% ipython --no-banner

In [1]: import numpy as np

In [2]: import numpy.linalg as la

In [3]: np.set_printoptions(precision=2, suppress=True, linewidth=200, sign=" ")

In [4]: tidy = lambda a: np.round(a, 2) + 0

In [5]: rng = np.random.default_rng(288)

In [6]: M = (rng.random((9, 9)) < 0.3) + np.eye(9)

In [7]: M /= M.sum(axis=1, keepdims=True)

In [8]: tidy(M)
Out[8]: 
array([[ 0.25,  0.  ,  0.  ,  0.  ,  0.25,  0.25,  0.  ,  0.25,  0.  ],
       [ 0.25,  0.25,  0.25,  0.  ,  0.  ,  0.  ,  0.  ,  0.  ,  0.25],
       [ 0.  ,  0.  ,  1.  ,  0.  ,  0.  ,  0.  ,  0.  ,  0.  ,  0.  ],
       [ 0.  ,  0.2 ,  0.  ,  0.2 ,  0.2 ,  0.  ,  0.2 ,  0.  ,  0.2 ],
       [ 0.  ,  0.  ,  0.5 ,  0.  ,  0.5 ,  0.  ,  0.  ,  0.  ,  0.  ],
       [ 0.  ,  0.  ,  0.17,  0.  ,  0.17,  0.33,  0.  ,  0.17,  0.17],
       [ 0.  ,  0.  ,  0.  ,  0.25,  0.  ,  0.25,  0.25,  0.25,  0.  ],
       [ 0.  ,  0.2 ,  0.  ,  0.2 ,  0.2 ,  0.  ,  0.  ,  0.2 ,  0.2 ],
       [ 0.33,  0.33,  0.  ,  0.  ,  0.  ,  0.  ,  0.  ,  0.  ,  0.33]])

In [9]: # rows sum to 1

In [10]: np.unique(M.round(6), axis=0).shape
Out[10]: (9, 9)

In [11]: tidy(M @ la.pinv(M) @ M)
Out[11]: 
array([[ 0.25,  0.  ,  0.  ,  0.  ,  0.25,  0.25,  0.  ,  0.25,  0.  ],
       [ 0.25,  0.25,  0.25,  0.  ,  0.  ,  0.  ,  0.  ,  0.  ,  0.25],
       [ 0.  ,  0.  ,  1.  ,  0.  ,  0.  ,  0.  ,  0.  ,  0.  ,  0.  ],
       [ 0.  ,  0.2 ,  0.  ,  0.2 ,  0.2 ,  0.  ,  0.2 ,  0.  ,  0.2 ],
       [ 0.  ,  0.  ,  0.5 ,  0.  ,  0.5 ,  0.  ,  0.  ,  0.  ,  0.  ],
       [ 0.  ,  0.  ,  0.17,  0.  ,  0.17,  0.33,  0.  ,  0.17,  0.17],
       [ 0.  ,  0.  ,  0.  ,  0.25,  0.  ,  0.25,  0.25,  0.25,  0.  ],
       [ 0.  ,  0.2 ,  0.  ,  0.2 ,  0.2 ,  0.  ,  0.  ,  0.2 ,  0.2 ],
       [ 0.33,  0.33,  0.  ,  0.  ,  0.  ,  0.  ,  0.  ,  0.  ,  0.33]])

In [12]: try:
    ...:     la.inv(M)
    ...: except la.LinAlgError as e:
    ...:     print(repr(e))
    ...: 
LinAlgError('Singular matrix')

In [13]: np.argsort(-la.norm(M, axis=0).round(6), kind="stable")[:3]
Out[13]: array([ 2,  4,  8])

In [14]: [round(float(x), 2) for x in la.svd(M, compute_uv=False)[:3]]
Out[14]: [1.21, 0.88, 0.67]

In [15]: la.matrix_rank(M, rtol=0.1)
Out[15]: np.int64(7)

In [16]: la.cond(M) > 100
Out[16]: np.True_

In [17]: tidy(np.trace(M))
Out[17]: np.float64(3.32)

In [18]: tidy((M - M.T) / 2)
Out[18]: 
array([[ 0.  , -0.12,  0.  ,  0.  ,  0.12,  0.12,  0.  ,  0.12, -0.17],
       [ 0.12,  0.  ,  0.12, -0.1 ,  0.  ,  0.  ,  0.  , -0.1 , -0.04],
       [ 0.  , -0.12,  0.  ,  0.  , -0.25, -0.08,  0.  ,  0.  ,  0.  ],
       [ 0.  ,  0.1 ,  0.  ,  0.  ,  0.1 ,  0.  , -0.02, -0.1 ,  0.1 ],
       [-0.12,  0.  ,  0.25, -0.1 ,  0.  , -0.08,  0.  , -0.1 ,  0.  ],
       [-0.12,  0.  ,  0.08,  0.  ,  0.08,  0.  , -0.12,  0.08,  0.08],
       [ 0.  ,  0.  ,  0.  ,  0.02,  0.  ,  0.12,  0.  ,  0.12,  0.  ],
       [-0.12,  0.1 ,  0.  ,  0.1 ,  0.1 , -0.08, -0.12,  0.  ,  0.1 ],
       [ 0.17,  0.04,  0.  , -0.1 ,  0.  , -0.08,  0.  , -0.1 ,  0.  ]])

In [19]: tidy(np.sort(np.abs(la.eigvals(M))))
Out[19]: array([ 0.  ,  0.  ,  0.18,  0.37,  0.37,  0.41,  0.5 ,  0.81,  1.  ])

In [20]: tidy(np.abs(la.eigvals(M)).max())
Out[20]: np.float64(1.0)
